% ipython --no-banner

In [1]: import numpy as np

In [2]: np.set_printoptions(precision=2, suppress=True, linewidth=140)

In [3]: def tidy(a):
   ...:     return np.round(a, 2) + 0
   ...: 

In [4]: J = np.loadtxt("test10.csv", delimiter=",")

In [5]: print(J)
[[-3.  2. -2.]
 [ 0.  0.  0.]
 [ 0.  3.  0.]
 [-5. -1. -3.]
 [ 0.  3.  0.]
 [-3.  2. -2.]
 [ 0.  3.  0.]
 [ 0.  0.  0.]
 [ 0.  0.  0.]
 [ 0.  0.  0.]
 [ 0.  3.  0.]
 [ 0.  3.  0.]
 [-3.  2. -2.]
 [ 0.  0.  0.]
 [ 0.  0.  0.]
 [ 0.  3.  0.]]

In [6]: C2 = J.T @ J

In [7]: print((J @ J.T).shape)
(16, 16)

In [8]: print(np.trace(C2), (J ** 2).sum())
140.0 140.0

In [9]: print(np.allclose(C2, C2.T))
True

In [10]: m1 = np.loadtxt("x.csv", delimiter=",")

In [11]: print(m1)
[[ 3.   -3.   -3.02 -1.99  1.96  2.98]
 [ 3.03 -3.02 -2.99 -1.97  1.99  2.98]
 [ 3.01 -3.03 -3.03 -2.    2.    2.99]
 [ 3.01 -2.98 -3.04 -2.    1.98  3.02]
 [ 2.99 -2.94 -3.01 -2.01  1.98  3.  ]
 [ 3.02 -3.   -3.01 -2.    1.98  3.  ]
 [ 3.03 -2.95 -3.03 -2.    1.97  2.98]
 [ 3.03 -2.96 -2.99 -2.    2.    2.98]
 [ 2.97 -2.99 -3.02 -2.01  1.99  3.01]
 [ 3.   -2.98 -3.01 -1.99  2.01  2.99]
 [ 2.97 -2.99 -2.97 -2.    1.99  2.98]
 [-3.01  0.01  2.   -1.03 -2.97 -2.99]
 [-3.04  0.01  1.98 -1.   -2.99 -3.01]
 [-2.98  0.    2.01 -1.04 -3.02 -2.99]
 [-2.99 -0.01  2.01 -1.   -3.02 -2.98]
 [-3.02 -0.01  1.99 -1.   -2.99 -2.99]
 [-3.01  0.05  2.02 -1.   -3.   -2.99]
 [-3.    0.02  1.96 -1.02 -3.   -2.99]
 [-3.05  0.02  1.97 -1.03 -3.02 -3.01]
 [-2.99  0.03  1.99 -1.03 -3.04 -3.04]
 [-3.01 -0.02  2.01 -0.98 -3.   -3.01]
 [-2.97  0.    1.98 -1.02 -3.   -2.99]
 [-1.98  0.97  2.    1.03  3.04 -1.01]
 [-1.99  0.98  2.02  1.01  3.04 -1.01]
 [-1.97  1.03  1.98  1.    2.98 -1.01]
 [-1.95  0.97  2.01  1.    3.   -1.02]
 [-1.99  1.03  2.01  1.02  3.02 -1.02]
 [-1.97  0.99  2.01  1.    3.02 -1.  ]
 [-2.01  0.99  2.03  1.02  3.01 -1.01]
 [-1.98  1.02  1.99  1.01  3.02 -1.  ]
 [-2.04  0.99  1.99  0.99  2.96 -1.03]
 [-1.99  1.    2.    0.99  2.99 -1.05]
 [-1.98  1.    1.98  1.04  3.   -1.03]]

In [12]: T = np.stack([m1, 5 * m1, m1[::-1]])

In [13]: print(tidy(np.linalg.norm(T, axis=(1, 2))))
[ 32.5  162.49  32.5 ]

In [14]: print(np.linalg.matrix_rank(T.reshape(3, -1)))
2

In [15]: print(T.shape)
(3, 33, 6)

In [16]: print(tidy(np.einsum("bij,cij->bc", T, T)))
[[ 1056.09  5280.44    43.29]
 [ 5280.44 26402.18   216.47]
 [   43.29   216.47  1056.09]]

In [17]: print(tidy(np.linalg.norm(m1, 2) / np.linalg.norm(m1)))
0.85

In [18]: print(round(np.log10(np.linalg.cond(m1))))
3

In [19]: other = np.c_[m1[:, :5] @ np.array([[0, -1, 2, -1, -2],
    ...:     [0, -2, -2, -2, 0],
    ...:     [2, 2, -1, 1, 0],
    ...:     [0, 1, 0, 0, 2],
    ...:     [0, 1, -1, 2, -1]]), np.array([7, 4, 8, 5, 7, 6, 3, 4, 2, 3, 7, 6, 5, 4, 0, 3, 2, 4, 9, 1, 7, 9, 1, 6, 6, 7, 0, 5, 2, 1, 7, 5, 8])]

In [20]: print(tidy(other))
[[ -6.04  -3.07  13.06   3.9  -11.94   7.  ]
 [ -5.98  -2.95  13.1    4.   -11.99   4.  ]
 [ -6.06  -3.01  13.11   4.02 -12.02   8.  ]
 [ -6.08  -3.15  13.04   3.87 -12.     5.  ]
 [ -6.02  -3.16  12.89   3.84 -11.98   7.  ]
 [ -6.02  -3.06  13.07   3.93 -12.02   6.  ]
 [ -6.06  -3.22  13.02   3.78 -12.03   3.  ]
 [ -5.98  -3.09  12.97   3.9  -12.06   4.  ]
 [ -6.04  -3.05  12.95   3.97 -11.95   2.  ]
 [ -6.02  -3.04  12.96   3.97 -11.99   3.  ]
 [ -5.94  -2.94  12.9    4.02 -11.93   7.  ]
 [  4.     2.99  -5.07  -0.95   6.93   6.  ]
 [  3.96   2.99  -5.09  -0.98   7.07   5.  ]
 [  4.02   2.94  -4.95  -1.05   6.9    4.  ]
 [  4.02   3.01  -4.95  -1.02   7.     0.  ]
 [  3.98   3.03  -5.02  -0.95   7.03   3.  ]
 [  4.04   2.95  -5.14  -1.07   7.02   2.  ]
 [  3.92   2.86  -5.    -1.08   6.96   4.  ]
 [  3.94   2.9   -5.09  -1.06   7.06   9.  ]
 [  3.98   2.84  -4.99  -1.16   6.96   1.  ]
 [  4.02   3.09  -4.99  -0.94   7.06   7.  ]
 [  3.96   2.91  -4.92  -1.05   6.9    9.  ]
 [  4.     8.11 -10.94   8.12   2.98   1.  ]
 [  4.04   8.12 -11.     8.13   2.96   6.  ]
 [  3.96   7.85 -10.96   7.85   2.96   6.  ]
 [  4.02   8.03 -10.85   8.02   2.9    7.  ]
 [  4.02   7.99 -11.07   7.98   3.     0.  ]
 [  4.02   8.03 -10.95   8.04   2.92   5.  ]
 [  4.06   8.12 -11.04   8.08   3.05   2.  ]
 [  3.98   7.95 -11.01   7.97   2.96   1.  ]
 [  3.98   7.99 -11.01   7.97   3.1    7.  ]
 [  4.     7.97 -10.97   7.97   2.97   5.  ]
 [  3.96   7.98 -10.94   7.96   3.04   8.  ]]

In [21]: print(tidy(np.linalg.norm(other - m1 @ np.linalg.lstsq(m1, other)[0], axis=0)))
[ 0.   0.   0.   0.   0.  13.9]

In [22]: print(np.linalg.matrix_rank(np.c_[m1, other]))
7

In [23]: print(tidy(np.linalg.lstsq(m1, other[:, 0])[0]))
[0. 0. 2. 0. 0. 0.]

In [24]: feats = np.loadtxt("sample11.csv", delimiter=",")

In [25]: print(feats)
[[ 2.  2.  2.  2.  2.]
 [ 2.  4.  4.  4.  4.]
 [ 2.  4.  6.  6.  6.]
 [ 2.  4.  6.  8.  8.]
 [ 2.  4.  6.  8. 10.]]

In [26]: Lm = np.linalg.cholesky(feats)

In [27]: print(np.linalg.eigvalsh(feats).min() > 0)
True

In [28]: print(tidy(feats / np.sqrt(np.outer(np.diag(feats), np.diag(feats)))))
[[1.   0.71 0.58 0.5  0.45]
 [0.71 1.   0.82 0.71 0.63]
 [0.58 0.82 1.   0.87 0.77]
 [0.5  0.71 0.87 1.   0.89]
 [0.45 0.63 0.77 0.89 1.  ]]

In [29]: print(tidy(Lm))
[[1.41 0.   0.   0.   0.  ]
 [1.41 1.41 0.   0.   0.  ]
 [1.41 1.41 1.41 0.   0.  ]
 [1.41 1.41 1.41 1.41 0.  ]
 [1.41 1.41 1.41 1.41 1.41]]

In [30]: print(tidy(np.prod(np.diag(Lm)) ** 2), tidy(np.linalg.det(feats)))
32.0 32.0

In [31]: print(tidy((Lm - Lm.T) / 2))
[[ 0.   -0.71 -0.71 -0.71 -0.71]
 [ 0.71  0.   -0.71 -0.71 -0.71]
 [ 0.71  0.71  0.   -0.71 -0.71]
 [ 0.71  0.71  0.71  0.   -0.71]
 [ 0.71  0.71  0.71  0.71  0.  ]]

In [32]: print(tidy(np.linalg.matrix_power(Lm, 4)))
[[  4.   0.   0.   0.   0.]
 [ 16.   4.   0.   0.   0.]
 [ 40.  16.   4.   0.   0.]
 [ 80.  40.  16.   4.   0.]
 [140.  80.  40.  16.   4.]]

In [33]: print(np.allclose(Lm, Lm.T))
False

In [34]: assert Lm == Lm.T
---------------------------------------------------------------------------
ValueError                                Traceback (most recent call last)
Cell In[34], line 1
----> 1 assert Lm == Lm.T

ValueError: The truth value of an array with more than one element is ambiguous. Use a.any() or a.all()

In [35]: r0 = np.array([-1, -1])

In [36]: print(np.correlate(feats[2], feats[4], "full"))
[ 20.  56. 104. 140. 164. 116.  72.  36.  12.]

In [37]: print(np.polyval(r0, feats[2]))
[-3. -5. -7. -7. -7.]

In [38]: ev, V = np.linalg.eigh(feats)

In [39]: vec = np.array([9, 2, 3, 5, 2])

In [40]: print(vec @ feats @ vec / (vec @ vec), tidy(ev[0]), tidy(ev[-1]))
12.0 0.54 24.69

In [41]: print(tidy(V * np.abs(ev) @ V.T))
[[ 2.  2.  2.  2.  2.]
 [ 2.  4.  4.  4.  4.]
 [ 2.  4.  6.  6.  6.]
 [ 2.  4.  6.  8.  8.]
 [ 2.  4.  6.  8. 10.]]

In [42]: print((np.sign(V[:, -1].round(6)) == np.sign(V[0, -1].round(6))).astype(int))
[1 1 1 1 1]

In [43]: print(tidy(V * np.maximum(ev, 0) @ V.T))
[[ 2.  2.  2.  2.  2.]
 [ 2.  4.  4.  4.  4.]
 [ 2.  4.  6.  6.  6.]
 [ 2.  4.  6.  8.  8.]
 [ 2.  4.  6.  8. 10.]]

In [44]: A = np.array([[-0.5, -2.0, 0.9, 0.9, -2.1, -0.3, 0.4, -1.0, 0.5],
    ...:     [0.0, 0.9, -0.2, -0.5, 0.7, -0.4, 1.2, -1.3, -2.0],
    ...:     [-0.5, -2.1, -0.2, 1.3, -1.7, 0.1, -0.6, 1.0, 0.2],
    ...:     [-0.1, 0.8, 0.0, -1.7, -0.5, 1.2, -0.1, -0.6, 0.7]])

In [45]: print(A)
[[-0.5 -2.   0.9  0.9 -2.1 -0.3  0.4 -1.   0.5]
 [ 0.   0.9 -0.2 -0.5  0.7 -0.4  1.2 -1.3 -2. ]
 [-0.5 -2.1 -0.2  1.3 -1.7  0.1 -0.6  1.   0.2]
 [-0.1  0.8  0.  -1.7 -0.5  1.2 -0.1 -0.6  0.7]]

In [46]: other = A / np.sqrt((A ** 2).mean(axis=1, keepdims=True))

In [47]: print(np.linalg.matrix_rank(other) == np.linalg.matrix_rank(A))
True

In [48]: print(tidy(other[3]))
[-0.12  0.97  0.   -2.07 -0.61  1.46 -0.12 -0.73  0.85]

In [49]: vec = np.array([1, 1, -1, -2, 2, -2, 1, 2, -2])

In [50]: print(A * vec)
[[-0.5 -2.  -0.9 -1.8 -4.2  0.6  0.4 -2.  -1. ]
 [ 0.   0.9  0.2  1.   1.4  0.8  1.2 -2.6  4. ]
 [-0.5 -2.1  0.2 -2.6 -3.4 -0.2 -0.6  2.  -0.4]
 [-0.1  0.8 -0.   3.4 -1.  -2.4 -0.1 -1.2 -1.4]]

In [51]: print(tidy(A @ np.ones(9)))
[-3.2 -1.6 -2.5 -0.3]

In [52]: print(tidy(A @ (2 * vec)))
[-22.8  13.8 -15.2  -4. ]

In [53]: print(tidy(np.einsum("ij,j->i", A, vec)))
[-11.4   6.9  -7.6  -2. ]

In [54]: print(tidy(A @ vec))
[-11.4   6.9  -7.6  -2. ]

In [55]: print(tidy((A * vec).sum(axis=1)))
[-11.4   6.9  -7.6  -2. ]

In [56]: print(np.sign((A @ vec).round(6)))
[-1.  1. -1. -1.]

In [57]: W0 = np.load("case4.npy")

In [58]: print(W0)
[[ 3  1  1 -2  3 -3  1]
 [-2 -1  1  0  0  0  2]
 [-3 -3  2  3 -1  3 -2]]

In [59]: w1 = np.array([[5, -9, 9, -9, -3],
    ...:     [8, 9, 7, -6, -6],
    ...:     [2, 5, -8, 5, -8],
    ...:     [-6, 8, -7, 3, 2],
    ...:     [-8, -7, -4, 6, -3],
    ...:     [-4, -1, 0, 7, -8],
    ...:     [-1, 7, -5, -7, 3]])

In [60]: coef = np.array([1, 2, 2, 2, 0])

In [61]: H = np.maximum(W0 @ w1 + coef, 0)

In [62]: print((H > 0).astype(int))
[[1 0 1 0 0]
 [0 1 0 1 1]
 [0 1 0 1 0]]

In [63]: C = np.array([[2, 1], [2, 2], [0, 0], [1, 2], [2, 3]])

In [64]: print(H @ C)
[[ 50  25]
 [ 97 124]
 [147 242]]
